% python3 -q
>>> import numpy as np
>>> np.set_printoptions(precision=2, suppress=True, linewidth=100, sign=" ")
>>> def rnd(a):
...     return np.round(a, 2) + 0
... 
>>> M = np.loadtxt("data.csv", delimiter=",")
>>> M
array([[ 0.,  2.,  0.,  0.,  0.],
       [ 2.,  0.,  2.,  0.,  0.],
       [ 0.,  2.,  3.,  2.,  0.],
       [ 0.,  0.,  2.,  2.,  2.],
       [ 0.,  0.,  0.,  2.,  2.]])
>>> u = np.array([1, -1, 1, 1, -2])
>>> B = M + np.outer(u, np.eye(5)[1])
>>> np.linalg.matrix_rank(B - M)
np.int64(1)
>>> print(np.linalg.matrix_rank(np.linalg.inv(B) - np.linalg.inv(M), tol=1e-8))
1
>>> B
array([[ 0.,  3.,  0.,  0.,  0.],
       [ 2., -1.,  2.,  0.,  0.],
       [ 0.,  3.,  3.,  2.,  0.],
       [ 0.,  1.,  2.,  2.,  2.],
       [ 0., -2.,  0.,  2.,  2.]])
>>> np.all(np.linalg.eigvalsh(M) > 0)
np.False_
>>> rnd(np.linalg.eigvalsh(M).min())
np.float64(-2.51)
>>> evals, evecs = np.linalg.eigh(M)
>>> x0 = np.array([1, 1, -2, -3, -3])
>>> x0 @ M @ x0
np.float64(104.0)
>>> np.abs(M).sum(axis=1).max(), rnd(np.abs(evals).max())
(np.float64(7.0), np.float64(5.52))
>>> rng = np.random.default_rng(83)
>>> W0 = rng.normal(size=(17, 4)) + 3 * np.array([-2, 1, 2, 2])
>>> rnd(W0)
array([[-7.47,  2.58,  5.96,  6.39],
       [-7.03,  4.19,  6.22,  5.47],
       [-7.53,  2.33,  6.7 ,  6.54],
       [-5.12,  2.48,  6.76,  5.8 ],
       [-4.55,  3.1 ,  5.01,  5.69],
       [-5.77,  3.32,  6.51,  5.62],
       [-5.8 ,  4.17,  7.06,  6.44],
       [-5.28,  1.4 ,  6.27,  6.1 ],
       [-6.34,  3.23,  5.41,  5.79],
       [-5.68,  2.69,  6.21,  6.85],
       [-7.4 ,  2.44,  4.14,  6.88],
       [-5.04,  3.63,  6.65,  5.55],
       [-4.47,  3.92,  3.29,  6.39],
       [-5.14,  1.8 ,  6.89,  5.24],
       [-7.  ,  2.36,  7.23,  5.78],
       [-5.35,  2.79,  7.96,  4.96],
       [-6.36,  3.49,  6.42,  4.47]])
>>> U, sig, Vh = np.linalg.svd(W0, full_matrices=False)
>>> rnd(sig)
array([ 44.67,   4.67,   3.53,   2.87])
>>> rnd(Vh @ Vh.T)
array([[ 1.,  0.,  0.,  0.],
       [ 0.,  1.,  0.,  0.],
       [ 0.,  0.,  1.,  0.],
       [ 0.,  0.,  0.,  1.]])
>>> print((sig > 1e-8).sum())
4
>>> rnd(np.abs(Vh[0]))
array([ 0.55,  0.27,  0.57,  0.54])
>>> print(rnd(U.T @ U))
[[ 1.  0.  0.  0.]
 [ 0.  1.  0.  0.]
 [ 0.  0.  1.  0.]
 [ 0.  0.  0.  1.]]
>>> print(np.allclose(U * sig @ Vh, W0))
True
>>> print(rnd(np.sqrt((sig ** 2).sum())), rnd(np.linalg.norm(W0)))
45.14 45.14
>>> rnd(np.cumsum(sig ** 2) / np.sum(sig ** 2))
array([ 0.98,  0.99,  1.  ,  1.  ])
>>> rnd(U.T @ W0 @ Vh.T)
array([[ 44.67,   0.  ,   0.  ,   0.  ],
       [  0.  ,   4.67,   0.  ,   0.  ],
       [  0.  ,   0.  ,   3.53,   0.  ],
       [  0.  ,   0.  ,   0.  ,   2.87]])
>>> U.shape, sig.shape, Vh.shape
((17, 4), (4,), (4, 4))
>>> B = np.c_[W0[:, :2] @ np.array([[3, 2], [3, 3]]), np.array([5, 5, 1, 3, 5, 0, 0, 3, 1, 4, 4, 0, 2, 2, 2, 2, 4])]
>>> rnd(B)
array([[-14.66,  -7.19,   5.  ],
       [ -8.54,  -1.51,   5.  ],
       [-15.59,  -8.07,   1.  ],
       [ -7.9 ,  -2.78,   3.  ],
       [ -4.37,   0.18,   5.  ],
       [ -7.35,  -1.58,   0.  ],
       [ -4.88,   0.92,   0.  ],
       [-11.64,  -6.36,   3.  ],
       [ -9.3 ,  -2.97,   1.  ],
       [ -8.96,  -3.28,   4.  ],
       [-14.88,  -7.48,   4.  ],
       [ -4.21,   0.82,   0.  ],
       [ -1.64,   2.83,   2.  ],
       [-10.03,  -4.89,   2.  ],
       [-13.94,  -6.93,   2.  ],
       [ -7.69,  -2.34,   2.  ],
       [ -8.59,  -2.23,   4.  ]])
>>> rnd(np.linalg.norm(B - W0 @ np.linalg.lstsq(W0, B)[0], axis=0))
array([ 0.  ,  0.  ,  6.74])
>>> rnd(np.linalg.lstsq(W0, B[:, 0])[0])
array([ 3.,  3.,  0.,  0.])
>>> np.linalg.matrix_rank(B)
np.int64(3)
>>> u = np.array([0, 1])
>>> rnd(np.array([np.convolve(row, u, "same") for row in W0]))
array([[ 0.  , -7.47,  2.58,  5.96],
       [ 0.  , -7.03,  4.19,  6.22],
       [ 0.  , -7.53,  2.33,  6.7 ],
       [ 0.  , -5.12,  2.48,  6.76],
       [ 0.  , -4.55,  3.1 ,  5.01],
       [ 0.  , -5.77,  3.32,  6.51],
       [ 0.  , -5.8 ,  4.17,  7.06],
       [ 0.  , -5.28,  1.4 ,  6.27],
       [ 0.  , -6.34,  3.23,  5.41],
       [ 0.  , -5.68,  2.69,  6.21],
       [ 0.  , -7.4 ,  2.44,  4.14],
       [ 0.  , -5.04,  3.63,  6.65],
       [ 0.  , -4.47,  3.92,  3.29],
       [ 0.  , -5.14,  1.8 ,  6.89],
       [ 0.  , -7.  ,  2.36,  7.23],
       [ 0.  , -5.35,  2.79,  7.96],
       [ 0.  , -6.36,  3.49,  6.42]])
>>> G = np.cov(W0, rowvar=False)
>>> G.shape
(4, 4)
>>> rnd(np.corrcoef(W0[:, 1], W0[:, 3])[0, 1])
np.float64(-0.14)
>>> rnd(np.corrcoef(W0.T))
array([[ 1.  ,  0.09, -0.08, -0.24],
       [ 0.09,  1.  , -0.19, -0.14],
       [-0.08, -0.19,  1.  , -0.44],
       [-0.24, -0.14, -0.44,  1.  ]])
>>> rnd(np.polyfit(W0[:, 1], W0[:, 3], 1))
array([-0.12,  6.23])
>>> rnd(np.linalg.eigvalsh(G)[::-1])
array([ 1.46,  1.1 ,  0.62,  0.25])
>>> arr = (rng.random((3, 3)) < 0.3) + np.eye(3)
>>> arr /= arr.sum(axis=1, keepdims=True)
>>> rnd(arr)
array([[ 0.33,  0.33,  0.33],
       [ 0.  ,  0.67,  0.33],
       [ 0.33,  0.33,  0.33]])
>>> # row-stochastic, so 1 is an eigenvalue
>>> proj = np.triu(np.array([[2, 4, 2], [3, 4, 4], [0, 3, 2]]), 1) + np.eye(3)
>>> B = proj @ arr @ np.linalg.inv(proj)
>>> rnd(np.poly(B))
array([ 1.  , -1.33,  0.33,  0.  ])
>>> rnd(np.trace(B)), rnd(np.trace(arr))
(np.float64(1.33), np.float64(1.33))
>>> U, sig, Vh = np.linalg.svd(arr)
>>> evecs = Vh[:(sig > 1e-8).sum()]
>>> x0 = arr[2] + 4 * arr[0] + rng.integers(2) * np.eye(3)[2]
>>> print(rnd(x0))
[ 1.67  1.67  1.67]
>>> rnd(evecs.T @ evecs)
array([[ 0.83, -0.17,  0.33],
       [-0.17,  0.83,  0.33],
       [ 0.33,  0.33,  0.33]])
>>> print(rnd(np.diag(evecs.T @ evecs)))
[ 0.83  0.83  0.33]
>>> rnd(np.linalg.norm(x0 - evecs.T @ evecs @ x0))
np.float64(0.0)
>>> np.allclose(evecs.T @ evecs @ x0, x0)
True
>>> B = arr / np.linalg.norm(arr, axis=1, keepdims=True)
>>> G = B @ B.T
>>> rnd(np.linalg.norm(B, axis=1))
array([ 1.,  1.,  1.])
>>> print(rnd(G[1]))
[ 0.77  1.    0.77]
>>> print(rnd(np.degrees(np.arccos(np.clip(G[1, 2], -1, 1)))))
39.23
>>> np.argwhere(np.triu(np.abs(G) > 0.95, 1))
array([[ 0,  2]])
>>> rnd(G)
array([[ 1.  ,  0.77,  1.  ],
       [ 0.77,  1.  ,  0.77],
       [ 1.  ,  0.77,  1.  ]])
>>> np.argsort(-np.linalg.norm(arr, axis=0).round(6), kind="stable")[:3]
array([ 1,  2,  0])
>>> print([round(float(x), 2) for x in np.linalg.svd(arr, compute_uv=False)[:3]])
[1.04, 0.37, 0.0]
>>> np.linalg.cond(arr) > 100
np.True_
>>> X = np.loadtxt("layer18.csv", delimiter=",")
>>> X
array([[ 1.,  0.,  0.,  0.,  0.,  0.,  0.],
       [ 0.,  0.,  0.,  0.,  0., -3.,  0.],
       [ 0.,  0., -5.,  0.,  0.,  0.,  0.],
       [ 0., -3.,  0.,  0.,  0.,  0.,  0.],
       [ 0.,  0.,  0.,  0., -1.,  0.,  0.],
       [ 0.,  0.,  0.,  5.,  0.,  0.,  0.],
       [ 0.,  0.,  0.,  0.,  0.,  0.,  3.]])
>>> B = X[0, 0] * X[1:] - np.outer(X[1:, 0], X[0])
>>> B
array([[ 0.,  0.,  0.,  0.,  0., -3.,  0.],
       [ 0.,  0., -5.,  0.,  0.,  0.,  0.],
       [ 0., -3.,  0.,  0.,  0.,  0.,  0.],
       [ 0.,  0.,  0.,  0., -1.,  0.,  0.],
       [ 0.,  0.,  0.,  5.,  0.,  0.,  0.],
       [ 0.,  0.,  0.,  0.,  0.,  0.,  3.]])
>>> print(np.linalg.matrix_rank(B), np.linalg.matrix_rank(X))
6 7
>>> B = X + rng.integers(-2, 3, (7, 5)) @ rng.integers(-2, 3, (5, 7))
>>> B
array([[ 11.,   2.,   2.,  -4.,  -3.,   3.,  -4.],
       [ -1.,  -5., -11.,  -5.,   0.,   3.,   1.],
       [ -2.,  -7.,  -8.,   5.,   0.,   1.,  -3.],
       [ -6.,  -7.,  -1.,  -2.,   2.,  -3.,   4.],
       [  3.,   5.,  -4.,   1.,  -8.,   2.,   1.],
       [  3.,  -8.,  -8.,  -1.,   4.,   8.,  -4.],
       [  5.,  -5.,   1.,  -3.,   3.,   3.,  -2.]])
>>> np.linalg.matrix_rank(B - X, tol=1e-8)
np.int64(5)
>>> B - X
array([[ 10.,   2.,   2.,  -4.,  -3.,   3.,  -4.],
       [ -1.,  -5., -11.,  -5.,   0.,   6.,   1.],
       [ -2.,  -7.,  -3.,   5.,   0.,   1.,  -3.],
       [ -6.,  -4.,  -1.,  -2.,   2.,  -3.,   4.],
       [  3.,   5.,  -4.,   1.,  -7.,   2.,   1.],
       [  3.,  -8.,  -8.,  -6.,   4.,   8.,  -4.],
       [  5.,  -5.,   1.,  -3.,   3.,   3.,  -5.]])
>>> print(rnd(np.linalg.svd(B - X, compute_uv=False)))
[ 22.38  16.98  12.43   8.5    3.32   0.     0.  ]
>>> u = np.array([-3, -1])
>>> np.polyval(u, X[0])
array([-4., -1., -1., -1., -1., -1., -1.])
>>> np.cross(X[0, :3], X[5, :3])
array([ 0.,  0.,  0.])
>>> rnd(np.sort(np.abs(np.linalg.eigvals(X))))
array([ 1.  ,  1.  ,  3.  ,  3.56,  3.56,  3.56,  5.  ])
>>> np.trace(X)
np.float64(-2.0)
>>> print((X + X.T) / 2)
[[ 1.   0.   0.   0.   0.   0.   0. ]
 [ 0.   0.   0.  -1.5  0.  -1.5  0. ]
 [ 0.   0.  -5.   0.   0.   0.   0. ]
 [ 0.  -1.5  0.   0.   0.   2.5  0. ]
 [ 0.   0.   0.   0.  -1.   0.   0. ]
 [ 0.  -1.5  0.   2.5  0.   0.   0. ]
 [ 0.   0.   0.   0.   0.   0.   3. ]]
>>> rnd(np.abs(np.linalg.eigvals(X)).max())
np.float64(5.0)
>>> m1 = np.load("dump.npy")
>>> m1
array([[-0.49,  0.79,  0.76],
       [ 0.79, -1.53,  0.71],
       [ 0.76,  0.71,  0.02]])
>>> # symmetric, so the eigenvalues are real
>>> rnd(np.linalg.det(2 * m1)), rnd(np.linalg.det(m1))
(np.float64(15.89), np.float64(1.99))
>>> rnd(np.linalg.eigvals(m1))
array([ 1.  , -0.99, -2.  ])
>>> np.kron(np.eye(2, dtype=int), m1)
array([[-0.49,  0.79,  0.76, -0.  ,  0.  ,  0.  ],
       [ 0.79, -1.53,  0.71,  0.  , -0.  ,  0.  ],
       [ 0.76,  0.71,  0.02,  0.  ,  0.  ,  0.  ],
       [-0.  ,  0.  ,  0.  , -0.49,  0.79,  0.76],
       [ 0.  , -0.  ,  0.  ,  0.79, -1.53,  0.71],
       [ 0.  ,  0.  ,  0.  ,  0.76,  0.71,  0.02]])
>>> print(rnd(np.linalg.det(m1[::-1])))
-1.99
